In [1]: import numpy as np

In [2]: np.set_printoptions(precision=2, suppress=True, linewidth=100)

In [3]: A = np.array([[0, 0, 0, -3, 0],
   ...:     [-4, 0, 0, 0, 0],
   ...:     [0, 0, 0, 0, 2],
   ...:     [0, 0, 4, 0, 0],
   ...:     [0, -1, 0, 0, 0]])

In [4]: A
Out[4]: 
array([[ 0,  0,  0, -3,  0],
       [-4,  0,  0,  0,  0],
       [ 0,  0,  0,  0,  2],
       [ 0,  0,  4,  0,  0],
       [ 0, -1,  0,  0,  0]])

In [5]: assert A == A.T
---------------------------------------------------------------------------
ValueError                                Traceback (most recent call last)
Cell In[5], line 1
----> 1 assert A == A.T

ValueError: The truth value of an array with more than one element is ambiguous. Use a.any() or a.all()

In [6]: np.sort(np.abs(np.linalg.eigvals(A)))
Out[6]: array([2.49, 2.49, 2.49, 2.49, 2.49])

In [7]: np.allclose(A, A.T)
Out[7]: False

In [8]: (A + A.T) / 2
Out[8]: 
array([[ 0. , -2. ,  0. , -1.5,  0. ],
       [-2. ,  0. ,  0. ,  0. , -0.5],
       [ 0. ,  0. ,  0. ,  2. ,  1. ],
       [-1.5,  0. ,  2. ,  0. ,  0. ],
       [ 0. , -0.5,  1. ,  0. ,  0. ]])

In [9]: A @ A
Out[9]: 
array([[  0,   0, -12,   0,   0],
       [  0,   0,   0,  12,   0],
       [  0,  -2,   0,   0,   0],
       [  0,   0,   0,   0,   8],
       [  4,   0,   0,   0,   0]])

In [10]: np.linalg.eigvals(A)
Out[10]: array([-2.49+0.j  , -0.77+2.37j, -0.77-2.37j,  2.02+1.46j,  2.02-1.46j])

In [11]: np.round(np.linalg.det(2 * A), 2), np.round(np.linalg.det(A), 2)
Out[11]: (np.float64(-3072.0), np.float64(-96.0))

In [12]: np.round(np.poly(A), 2) + 0
Out[12]: array([ 1.,  0.,  0.,  0.,  0., 96.])

In [13]: np.einsum("ij,ji->", A, A)
Out[13]: np.int64(0)

In [14]: round(np.linalg.det(A.T), 2)
Out[14]: np.float64(-96.0)

In [15]: vec = np.array([1, -2, -2, 1, -1])

In [16]: target = A @ vec

In [17]: target
Out[17]: array([-3, -4, -2, -8,  2])

In [18]: np.linalg.solve(A, target + A[:, 4])
Out[18]: array([ 1., -2., -2.,  1.,  0.])

In [19]: np.linalg.solve(A, target)
Out[19]: array([ 1., -2., -2.,  1., -1.])

In [20]: vec = np.array([1, 2, 2, 0, 0])

In [21]: target = A @ vec

In [22]: beta, lr = np.zeros(5), 1 / np.linalg.norm(A, 2) ** 2

In [23]: for i in range(250):
    ...:     beta -= lr * A.T @ (A @ beta - target)
    ...:     if i % 50 == 0: print(i, round(np.linalg.norm(A @ beta - target), 2))
    ...: 
0 1.88
50 0.07
100 0.0
150 0.0
200 0.0

In [24]: beta
Out[24]: array([1., 2., 2., 0., 0.])

In [25]: u = np.array([2, 8, 1, -7, 5])

In [26]: Y = A + np.outer(u, np.eye(5)[4])

In [27]: round(np.linalg.det(Y) / np.linalg.det(A), 2), round(1 + np.linalg.solve(A, u)[4], 2)
Out[27]: (np.float64(1.5), np.float64(1.5))

In [28]: np.linalg.matrix_rank(np.linalg.inv(Y) - np.linalg.inv(A), tol=1e-8)
Out[28]: np.int64(1)

In [29]: np.linalg.matrix_rank(Y - A)
Out[29]: np.int64(1)

In [30]: feats = np.loadtxt("block12.csv", delimiter=",")

In [31]: feats
Out[31]: 
array([[1., 4., 2.],
       [2., 0., 2.],
       [1., 3., 5.],
       [2., 1., 4.],
       [2., 0., 2.]])

In [32]: feats @ feats
---------------------------------------------------------------------------
ValueError                                Traceback (most recent call last)
Cell In[32], line 1
----> 1 feats @ feats

ValueError: matmul: Input operand 1 has a mismatch in its core dimension 0, with gufunc signature (n?,k),(k,m?)->(n?,m?) (size 5 is different from 3)

In [33]: C2 = feats.T @ feats

In [34]: (feats @ feats.T).shape
Out[34]: (5, 5)

In [35]: np.linalg.eigvalsh(C2)[::-1]
Out[35]: array([78.83, 11.78,  2.39])

In [36]: C2
Out[36]: 
array([[14.,  9., 23.],
       [ 9., 26., 27.],
       [23., 27., 53.]])

In [37]: np.linalg.matrix_rank(C2)
Out[37]: np.int64(3)

In [38]: np.trace(C2), (feats ** 2).sum()
Out[38]: (np.float64(93.0), np.float64(93.0))

In [39]: hat = feats @ np.linalg.solve(feats.T @ feats, feats.T)

In [40]: np.diag(hat)
Out[40]: array([0.99, 0.4 , 0.82, 0.39, 0.4 ])

In [41]: hat @ feats[:, 2]
Out[41]: array([2., 2., 5., 4., 2.])

In [42]: np.round(np.trace(hat), 2)
Out[42]: np.float64(3.0)

In [43]: np.round(np.linalg.eigvalsh(hat), 2) + 0
Out[43]: array([0., 0., 1., 1., 1.])

In [44]: np.round((np.eye(5) - hat) @ feats, 2) + 0
Out[44]: 
array([[0., 0., 0.],
       [0., 0., 0.],
       [0., 0., 0.],
       [0., 0., 0.],
       [0., 0., 0.]])

In [45]: np.linalg.matrix_rank(np.eye(5) - hat)
Out[45]: np.int64(2)

In [46]: hat
Out[46]: 
array([[ 0.99,  0.04,  0.05, -0.09,  0.04],
       [ 0.04,  0.4 , -0.13,  0.25,  0.4 ],
       [ 0.05, -0.13,  0.82,  0.33, -0.13],
       [-0.09,  0.25,  0.33,  0.39,  0.25],
       [ 0.04,  0.4 , -0.13,  0.25,  0.4 ]])

In [47]: vec = np.array([2, 1, 4])

In [48]: np.einsum("ij,j->i", feats, vec)
Out[48]: array([14., 12., 25., 21., 12.])

In [49]: np.sign((feats @ vec).round(6))
Out[49]: array([1., 1., 1., 1., 1.])

In [50]: feats @ np.ones(3)
Out[50]: array([7., 4., 9., 7., 4.])

In [51]: (feats * vec).sum(axis=1)
Out[51]: array([14., 12., 25., 21., 12.])

In [52]: Uu, s, VT = np.linalg.svd(feats, full_matrices=False)

In [53]: s / s[0]
Out[53]: array([1.  , 0.39, 0.17])

In [54]: np.allclose(Uu * s @ VT, feats)
Out[54]: True

In [55]: np.abs(VT[0])
Out[55]: array([0.35, 0.47, 0.81])

In [56]: np.round(np.sqrt((s ** 2).sum()), 2), round(float(np.linalg.norm(feats)), 2)
Out[56]: (np.float64(9.64), 9.64)

In [57]: Uu.shape, s.shape, VT.shape
Out[57]: ((5, 3), (3,), (3, 3))

In [58]: np.abs(Uu[:, 0]).round(6).argmax()
Out[58]: np.int64(2)

In [59]: rng = np.random.default_rng(377)

In [60]: idx = rng.permutation(3)

In [61]: Y = feats[:, idx] * rng.choice([-1, 1], 3)

In [62]: Y
Out[62]: 
array([[-2., -1., -4.],
       [-2., -2., -0.],
       [-5., -1., -3.],
       [-4., -2., -1.],
       [-2., -2., -0.]])

In [63]: Uu, _, VT = np.linalg.svd(feats.T @ Y)

In [64]: np.round(Uu @ VT, 2) + 0
Out[64]: 
array([[ 0., -1.,  0.],
       [ 0.,  0., -1.],
       [-1.,  0.,  0.]])

In [65]: m1 = np.loadtxt("layer9.csv", delimiter=",")

In [66]: m1
Out[66]: 
array([[ 0.  , -5.93,  0.03],
       [ 0.  , -2.73,  1.64],
       [ 0.  , -5.67,  0.17],
       [ 0.  , -2.9 ,  1.55],
       [ 0.  , -5.22,  0.39],
       [ 0.  , -4.58,  0.71],
       [ 0.  , -6.08, -0.04],
       [ 0.  , -5.07,  0.46],
       [ 0.  , -2.91,  1.55],
       [ 0.  , -2.28,  1.86],
       [ 0.  , -5.16,  0.42],
       [ 0.  , -6.35, -0.17],
       [ 0.  , -3.21,  1.4 ],
       [ 0.  , -3.59,  1.21]])

In [67]: # rank 2

In [68]: round(float(np.linalg.norm(m1) ** 2 / np.linalg.norm(m1, 2) ** 2), 2)
Out[68]: 1.04

In [69]: round(float(np.linalg.norm(m1, "nuc")), 2)
Out[69]: 20.7

In [70]: np.linalg.norm(m1, axis=1).argmax()
Out[70]: np.int64(11)

In [71]: round(float(np.linalg.norm(m1[10], 1)), 2), round(np.linalg.norm(m1[10], np.inf), 2)
Out[71]: (5.58, np.float64(5.16))

In [72]: np.round(np.trace(np.linalg.pinv(m1) @ m1), 2)
Out[72]: np.float64(2.0)

In [73]: m1 @ np.linalg.pinv(m1) @ m1
Out[73]: 
array([[ 0.  , -5.93,  0.03],
       [ 0.  , -2.73,  1.64],
       [ 0.  , -5.67,  0.17],
       [ 0.  , -2.9 ,  1.55],
       [ 0.  , -5.22,  0.39],
       [ 0.  , -4.58,  0.71],
       [ 0.  , -6.08, -0.04],
       [ 0.  , -5.07,  0.46],
       [ 0.  , -2.91,  1.55],
       [ 0.  , -2.28,  1.86],
       [ 0.  , -5.16,  0.42],
       [ 0.  , -6.35, -0.17],
       [ 0.  , -3.21,  1.4 ],
       [ 0.  , -3.59,  1.21]])

In [74]: np.allclose(m1[:-1].T @ np.linalg.lstsq(m1[:-1].T, m1[-1])[0], m1[-1])
Out[74]: True

In [75]: Uu, s, VT = np.linalg.svd(m1)

In [76]: np.argmax(s[:-1] / (s[1:] + 1e-6)) + 1
Out[76]: np.int64(2)

In [77]: Y = Uu[:, :2] @ np.diag(s[:2]) @ VT[:2]

In [78]: round(np.abs(m1 - Y).max(), 2)
Out[78]: np.float64(0.0)

In [79]: np.linalg.cond(m1) > 100
Out[79]: np.True_

In [80]: np.round(np.linalg.norm(m1, 2) / np.linalg.norm(m1), 2)
Out[80]: np.float64(0.98)

In [81]: O, r_ = np.linalg.qr(A)

In [82]: O.shape, r_.shape
Out[82]: ((5, 5), (5, 5))

In [83]: r_
Out[83]: 
array([[-4.,  0.,  0.,  0.,  0.],
       [ 0., -1.,  0.,  0.,  0.],
       [ 0.,  0., -4.,  0.,  0.],
       [ 0.,  0.,  0., -3.,  0.],
       [ 0.,  0.,  0.,  0., -2.]])

In [84]: O.T @ O
Out[84]: 
array([[1., 0., 0., 0., 0.],
       [0., 1., 0., 0., 0.],
       [0., 0., 1., 0., 0.],
       [0., 0., 0., 1., 0.],
       [0., 0., 0., 0., 1.]])

In [85]: np.abs(np.diag(r_))
Out[85]: array([4., 1., 4., 3., 2.])

In [86]: np.allclose(r_.T @ r_, A.T @ A)
Out[86]: True

In [87]: O @ r_
Out[87]: 
array([[ 0.,  0.,  0., -3.,  0.],
       [-4.,  0.,  0.,  0.,  0.],
       [ 0.,  0.,  0.,  0.,  2.],
       [ 0.,  0.,  4.,  0.,  0.],
       [ 0., -1.,  0.,  0.,  0.]])

In [88]: Y = np.array([[2, 5],
    ...:     [1, -5],
    ...:     [4, 8],
    ...:     [5, -4],
    ...:     [6, 6],
    ...:     [-5, 9],
    ...:     [-1, -4],
    ...:     [3, -1],
    ...:     [5, -8]])

In [89]: C = np.array([[1, 0, 1, 3, 1, 1, 3, 1, 2], [1, 3, 1, 3, 2, 2, 0, 1, 0]])

In [90]: data = Y @ C

In [91]: data
Out[91]: 
array([[  7,  15,   7,  21,  12,  12,   6,   7,   4],
       [ -4, -15,  -4, -12,  -9,  -9,   3,  -4,   2],
       [ 12,  24,  12,  36,  20,  20,  12,  12,   8],
       [  1, -12,   1,   3,  -3,  -3,  15,   1,  10],
       [ 12,  18,  12,  36,  18,  18,  18,  12,  12],
       [  4,  27,   4,  12,  13,  13, -15,   4, -10],
       [ -5, -12,  -5, -15,  -9,  -9,  -3,  -5,  -2],
       [  2,  -3,   2,   6,   1,   1,   9,   2,   6],
       [ -3, -24,  -3,  -9, -11, -11,  15,  -3,  10]])

In [92]: # null space of dimension 7

In [93]: vec = np.array([-1, -3, 0, 3, -3, 0, -2, 2, 2])

In [94]: data @ (2 * vec)
Out[94]: array([ -30,   60,  -40,   90,    0, -140,   30,   40,  130])

In [95]: np.einsum("ij,j->i", data, vec)
Out[95]: array([-15,  30, -20,  45,   0, -70,  15,  20,  65])

In [96]: (data * vec).sum(axis=1)
Out[96]: array([-15,  30, -20,  45,   0, -70,  15,  20,  65])

In [97]: np.linalg.norm(data @ vec) <= np.linalg.norm(data, 2) * np.linalg.norm(vec) + 1e-9
Out[97]: np.True_

In [98]: (data @ vec).argmax()
Out[98]: np.int64(8)

In [99]: np.sign((data @ vec).round(6))
Out[99]: array([-1,  1, -1,  1,  0, -1,  1,  1,  1])

In [100]: np.round(np.sort(np.abs(np.linalg.eigvals(data))), 2) + 0
Out[100]: array([ 0.  ,  0.  ,  0.  ,  0.  ,  0.  ,  0.  ,  0.  , 29.27, 29.27])

In [101]: (data - data.T) / 2
Out[101]: 
array([[  0. ,   9.5,  -2.5,  10. ,   0. ,   4. ,   5.5,   2.5,   3.5],
       [ -9.5,   0. , -14. ,   0. , -13.5, -18. ,   7.5,  -0.5,  13. ],
       [  2.5,  14. ,   0. ,  17.5,   4. ,   8. ,   8.5,   5. ,   5.5],
       [-10. ,   0. , -17.5,   0. , -19.5,  -7.5,  15. ,  -2.5,   9.5],
       [  0. ,  13.5,  -4. ,  19.5,   0. ,   2.5,  13.5,   5.5,  11.5],
       [ -4. ,  18. ,  -8. ,   7.5,  -2.5,   0. ,  -3. ,   1.5,   0.5],
       [ -5.5,  -7.5,  -8.5, -15. , -13.5,   3. ,   0. ,  -7. ,  -8.5],
       [ -2.5,   0.5,  -5. ,   2.5,  -5.5,  -1.5,   7. ,   0. ,   4.5],
       [ -3.5, -13. ,  -5.5,  -9.5, -11.5,  -0.5,   8.5,  -4.5,   0. ]])

In [102]: np.linalg.determinant(data)
---------------------------------------------------------------------------
AttributeError                            Traceback (most recent call last)
Cell In[102], line 1
----> 1 np.linalg.determinant(data)

AttributeError: module 'numpy.linalg' has no attribute 'determinant'

In [103]: round(float(np.linalg.det(data)), 2)
Out[103]: 0.0

In [104]: (data + data.T) / 2
Out[104]: 
array([[  7. ,   5.5,   9.5,  11. ,  12. ,   8. ,   0.5,   4.5,   0.5],
       [  5.5, -15. ,  10. , -12. ,   4.5,   9. ,  -4.5,  -3.5, -11. ],
       [  9.5,  10. ,  12. ,  18.5,  16. ,  12. ,   3.5,   7. ,   2.5],
       [ 11. , -12. ,  18.5,   3. ,  16.5,   4.5,   0. ,   3.5,   0.5],
       [ 12. ,   4.5,  16. ,  16.5,  18. ,  15.5,   4.5,   6.5,   0.5],
       [  8. ,   9. ,  12. ,   4.5,  15.5,  13. , -12. ,   2.5, -10.5],
       [  0.5,  -4.5,   3.5,   0. ,   4.5, -12. ,  -3. ,   2. ,   6.5],
       [  4.5,  -3.5,   7. ,   3.5,   6.5,   2.5,   2. ,   2. ,   1.5],
       [  0.5, -11. ,   2.5,   0.5,   0.5, -10.5,   6.5,   1.5,  10. ]])

In [105]: data @ data
Out[105]: 
array([[ 258,  147,  258,  774,  307,  307,  627,  258,  418],
       [-201, -264, -201, -603, -289, -289, -339, -201, -226],
       [ 428,  204,  428, 1284,  496,  496, 1080,  428,  720],
       [ -81, -375,  -81, -243, -206, -206,  132,  -81,   88],
       [ 378,   36,  378, 1134,  390,  390, 1098,  378,  732],
       [ 301,  600,  301,  903,  501,  501,  303,  301,  202],
       [-195, -141, -195, -585, -242, -242, -444, -195, -296],
       [  13, -162,   13,   39,  -41,  -41,  201,   13,  134],
       [-257, -555, -257, -771, -442, -442, -216, -257, -144]])

In [106]: np.linalg.matrix_power(data, 2)
Out[106]: 
array([[ 258,  147,  258,  774,  307,  307,  627,  258,  418],
       [-201, -264, -201, -603, -289, -289, -339, -201, -226],
       [ 428,  204,  428, 1284,  496,  496, 1080,  428,  720],
       [ -81, -375,  -81, -243, -206, -206,  132,  -81,   88],
       [ 378,   36,  378, 1134,  390,  390, 1098,  378,  732],
       [ 301,  600,  301,  903,  501,  501,  303,  301,  202],
       [-195, -141, -195, -585, -242, -242, -444, -195, -296],
       [  13, -162,   13,   39,  -41,  -41,  201,   13,  134],
       [-257, -555, -257, -771, -442, -442, -216, -257, -144]])
